% ipython --no-banner

In [1]: import numpy as np

In [2]: np.set_printoptions(precision=2, suppress=True, linewidth=140)

In [3]: def rnd(a):
   ...:     return np.round(a, 2) + 0
   ...: 

In [4]: rng = np.random.default_rng(697)

In [5]: ang = np.sort(rng.uniform(-2, 2, 41))

In [6]: M = np.c_[ang, ang ** 2, ang ** 3] @ np.array([[8, 2, 5, 7, 2, 0, 5, 6, 8, 1],
   ...:     [1, 2, 9, 7, 6, 0, 4, 6, 6, 9],
   ...:     [3, 6, 7, 8, 9, 9, 9, 7, 2, 6]])

In [7]: print(rnd(M))
[[-32.91 -38.95 -25.98 -44.27 -45.44 -63.72 -58.57 -38.96  -7.4  -11.22]
 [-31.21 -36.19 -23.81 -41.16 -41.88 -59.19 -54.52 -36.22  -7.08  -9.74]
 [-24.51 -25.65 -15.81 -29.37 -28.46 -41.83 -39.03 -25.84  -5.94  -4.49]
 [-22.97 -23.32 -14.11 -26.78 -25.53 -37.97 -35.6  -23.56  -5.7   -3.43]
 [-22.64 -22.82 -13.75 -26.23 -24.91 -37.14 -34.87 -23.07  -5.65  -3.21]
 [-16.61 -14.16  -7.79 -16.75 -14.32 -22.72 -22.11 -14.71  -4.82   0.18]
 [-15.01 -12.01  -6.43 -14.43 -11.78 -19.12 -18.94 -12.67  -4.62   0.84]
 [-10.54  -6.59  -3.3   -8.63  -5.63  -9.99 -10.88  -7.55  -4.07   1.95]
 [ -9.26  -5.23  -2.63  -7.18  -4.19  -7.71  -8.85  -6.28  -3.9    2.03]
 [ -9.1   -5.07  -2.55  -7.01  -4.02  -7.42  -8.6   -6.12  -3.88   2.03]
 [ -9.01  -4.98  -2.51  -6.91  -3.93  -7.27  -8.46  -6.04  -3.86   2.03]
 [ -7.89  -3.92  -2.04  -5.78  -2.87  -5.49  -6.85  -5.04  -3.69   1.97]
 [ -4.75  -1.58  -1.22  -3.17  -0.84  -1.63  -3.18  -2.74  -2.97   1.23]
 [ -4.49  -1.44  -1.18  -2.99  -0.75  -1.41  -2.94  -2.59  -2.88   1.14]
 [ -4.15  -1.26  -1.13  -2.77  -0.63  -1.14  -2.65  -2.39  -2.76   1.01]
 [ -4.01  -1.19  -1.11  -2.67  -0.59  -1.04  -2.53  -2.31  -2.7    0.96]
 [ -3.91  -1.15  -1.1   -2.61  -0.56  -0.97  -2.45  -2.25  -2.67   0.92]
 [ -3.42  -0.94  -1.03  -2.31  -0.45  -0.67  -2.07  -1.99  -2.46   0.73]
 [ -2.07  -0.49  -0.82  -1.49  -0.27  -0.16  -1.19  -1.28  -1.72   0.25]
 [ -0.92  -0.21  -0.47  -0.73  -0.17  -0.01  -0.54  -0.63  -0.85   0.  ]
 [  0.15   0.04   0.09   0.13   0.04   0.     0.09   0.11   0.15   0.02]
 [  0.78   0.22   0.57   0.75   0.26   0.01   0.53   0.64   0.83   0.19]
 [  0.87   0.24   0.64   0.84   0.29   0.01   0.59   0.72   0.92   0.22]
 [  2.78   1.05   2.78   3.25   1.57   0.3    2.32   2.79   3.26   1.45]
 [  2.95   1.15   3.01   3.5    1.73   0.35   2.52   3.01   3.49   1.62]
 [  4.22   1.96   4.95   5.55   3.11   0.9    4.08   4.77   5.2    3.  ]
 [  6.43   3.77   8.94   9.66   6.27   2.45   7.38   8.32   8.26   6.07]
 [  6.82   4.15   9.71  10.46   6.92   2.81   8.04   9.01   8.81   6.69]
 [  6.96   4.28   9.99  10.75   7.16   2.94   8.28   9.26   9.01   6.91]
 [  7.52   4.83  11.12  11.9    8.12   3.48   9.24  10.26   9.78   7.82]
 [  8.47   5.83  13.11  13.93   9.84   4.48  10.96  12.01  11.11   9.44]
 [  8.61   5.99  13.42  14.26  10.12   4.65  11.24  12.3   11.32   9.7 ]
 [  9.18   6.62  14.65  15.51  11.21   5.31  12.32  13.38  12.11  10.71]
 [ 12.4   10.51  21.93  22.95  17.87   9.57  18.85  19.82  16.55  16.78]
 [ 13.3   11.68  24.05  25.12  19.87  10.91  20.79  21.71  17.78  18.57]
 [ 16.53  16.07  31.79  33.06  27.31  16.06  28.01  28.59  22.1   25.16]
 [ 22.11  24.27  45.65  47.33  41.07  26.04  41.28  40.98  29.37  37.05]
 [ 24.84  28.47  52.56  54.47  48.08  31.28  48.03  47.19  32.84  43.02]
 [ 28.15  33.7   61.    63.23  56.76  37.89  56.39  54.8   36.98  50.34]
 [ 35.6   45.83  80.17  83.17  76.78  53.47  75.65  72.14  46.06  66.99]
 [ 43.4   58.97 100.43 104.35  98.31  70.64  96.38  90.56  55.29  84.63]]

In [8]: print([round(float(x), 2) for x in np.linalg.svd(M, compute_uv=False)[:3]])
[481.48, 98.29, 29.27]

In [9]: print(np.argsort(-np.linalg.norm(M, axis=0).round(6), kind="stable")[:3])
[3 6 4]

In [10]: dist = np.linalg.norm(M[:, None] - M[None], axis=-1)

In [11]: print(dist.shape)
(41, 41)

In [12]: print(rnd(dist[:5, :5]))
[[ 0.    9.18 44.06 51.74 53.38]
 [ 9.18  0.   34.88 42.56 44.2 ]
 [44.06 34.88  0.    7.68  9.32]
 [51.74 42.56  7.68  0.    1.64]
 [53.38 44.2   9.32  1.64  0.  ]]

In [13]: print(dist.mean(axis=1).argmax())
40

In [14]: z = M[:, 7] > np.median(M[:, 7])

In [15]: r0 = M[z].mean(axis=0) - M[~z].mean(axis=0)

In [16]: print(rnd((((M - M.mean(axis=0)) @ r0 > 0) == z).mean()))
0.88

In [17]: print(((M - M.mean(axis=0)) @ r0 > 0).astype(int))
[0 0 0 0 0 0 0 0 0 0 0 0 0 0 0 0 0 0 0 0 0 0 0 0 0 0 1 1 1 1 1 1 1 1 1 1 1 1 1 1 1]

In [18]: A2 = M + rng.integers(-2, 3, (41, 3)) @ rng.integers(-2, 3, (3, 10))

In [19]: print(rnd(A2))
[[-36.91 -36.95 -21.98 -50.27 -49.44 -61.72 -52.57 -42.96  -5.4   -9.22]
 [-34.21 -31.19 -17.81 -47.16 -46.88 -62.19 -55.52 -36.22  -7.08 -13.74]
 [-24.51 -27.65 -19.81 -27.37 -28.46 -43.83 -37.03 -21.84 -11.94  -2.49]
 [-22.97 -22.32 -14.11 -26.78 -26.53 -40.97 -37.6  -20.56  -8.7   -5.43]
 [-22.64 -23.82 -15.75 -25.23 -24.91 -38.14 -33.87 -21.07  -8.65  -2.21]
 [-14.61 -16.16 -11.79 -12.75 -12.32 -24.72 -24.11 -10.71  -8.82   0.18]
 [-15.01 -11.01  -4.43 -15.43 -11.78 -18.12 -19.94 -14.67  -1.62  -0.16]
 [-10.54  -2.59   0.7  -10.63  -7.63 -13.99 -16.88  -5.55  -4.07  -4.05]
 [ -9.26  -6.23  -4.63  -6.18  -4.19  -8.71  -7.85  -4.28  -6.9    3.03]
 [-15.1    0.93   5.45 -17.01 -12.02  -9.42  -4.6   -8.12  -3.88   0.03]
 [ -9.01  -7.98  -6.51  -4.91  -2.93  -6.27  -4.46  -5.04  -6.86   6.03]
 [ -5.89  -5.92  -6.04  -1.78  -0.87  -7.49  -8.85  -1.04  -7.69   1.97]
 [ -4.75  -3.58  -3.22  -2.17   0.16   0.37  -0.18  -3.74  -2.97   4.23]
 [ -3.49  -0.44   0.82  -2.99   0.25  -0.41  -5.94  -4.59   1.12  -0.86]
 [ -0.15  -5.26  -5.13   3.23   5.37   2.86  -4.65  -4.39   1.24   3.01]
 [ -2.01  -5.19  -5.11   1.33   3.41   2.96  -0.53  -4.31  -0.7    4.96]
 [ -6.91   0.85   0.9   -6.61  -4.56  -2.97   0.55  -1.25  -5.67   0.92]
 [ -3.42   1.06   0.97  -3.31  -1.45  -2.67  -5.07  -0.99  -2.46  -2.27]
 [  0.93  -0.49  -2.82   2.51   1.73  -4.16  -8.19   3.72  -4.72  -3.75]
 [ -1.92   2.79   3.53  -3.73  -2.17  -1.01  -2.54  -1.63   1.15  -3.  ]
 [  1.15  -0.96   0.09   1.13   2.04   3.     0.09  -2.89   4.15   1.02]
 [ -0.22   2.22   4.57  -2.25  -0.74   2.01   0.53  -3.36   5.83  -0.81]
 [  4.87  -1.76  -3.36   6.84   4.29  -1.99  -5.41   4.72  -1.08  -1.78]
 [  0.78   2.05   2.78   1.25  -1.43  -2.7    4.32   5.79  -1.74   1.45]
 [  6.95  -1.85  -0.99   9.5    6.73   1.35  -1.48   4.01   4.49   1.62]
 [  8.22  -1.04   0.95  11.55   8.11   1.9    0.08   5.77   6.2    3.  ]
 [  4.43   4.77  10.94   6.66   4.27   3.45  10.38   6.32   9.26   7.07]
 [  6.82   2.15   5.71  12.46   6.92   0.81  10.04  13.01   2.81   8.69]
 [  6.96   6.28  11.99   9.75   6.16   0.94   5.28  10.26   9.01   3.91]
 [  5.52   4.83  13.12   8.9    7.12   7.48  14.24   5.26  13.78  10.82]
 [ 11.47   1.83   7.11  19.93  13.84   4.48   9.96  15.01   8.11  11.44]
 [ 11.61   0.99   7.42  20.26  15.12   7.65  12.24  12.3   11.32  13.7 ]
 [ 12.18   2.62  10.65  20.51  16.21   9.31  12.32  11.38  15.11  13.71]
 [ 11.4   12.51  25.93  19.95  16.87  11.57  18.85  15.82  21.55  15.78]
 [ 12.3   12.68  26.05  23.12  18.87  11.91  21.79  19.71  19.78  18.57]
 [ 15.53  15.07  29.79  33.06  26.31  15.06  31.01  30.59  18.1   27.16]
 [ 19.11  25.27  47.65  43.33  38.07  27.04  46.28  38.98  29.37  39.05]
 [ 24.84  30.47  54.56  53.47  47.08  29.28  45.03  48.19  32.84  40.02]
 [ 24.15  35.7   65.    57.23  52.76  39.89  62.39  50.8   38.98  52.34]
 [ 36.6   40.83  74.17  87.17  79.78  56.47  80.65  72.14  44.06  72.99]
 [ 44.4   58.97  98.43 106.35  98.31  66.64  93.38  95.56  50.29  82.63]]

In [20]: print(rnd(np.linalg.svd(A2 - M, compute_uv=False)))
[46.34 31.32 25.45  0.    0.    0.    0.    0.    0.    0.  ]

In [21]: print(np.abs(A2 - M).sum(axis=1))
[36. 33. 24. 15. 12. 26. 12. 30. 12. 48. 23. 26. 15. 17. 38. 32. 24. 15. 34. 22. 16. 23. 36. 21. 29. 29. 18. 24. 15. 29. 32. 33. 33. 23.
 13. 17. 23. 15. 36. 35. 24.]
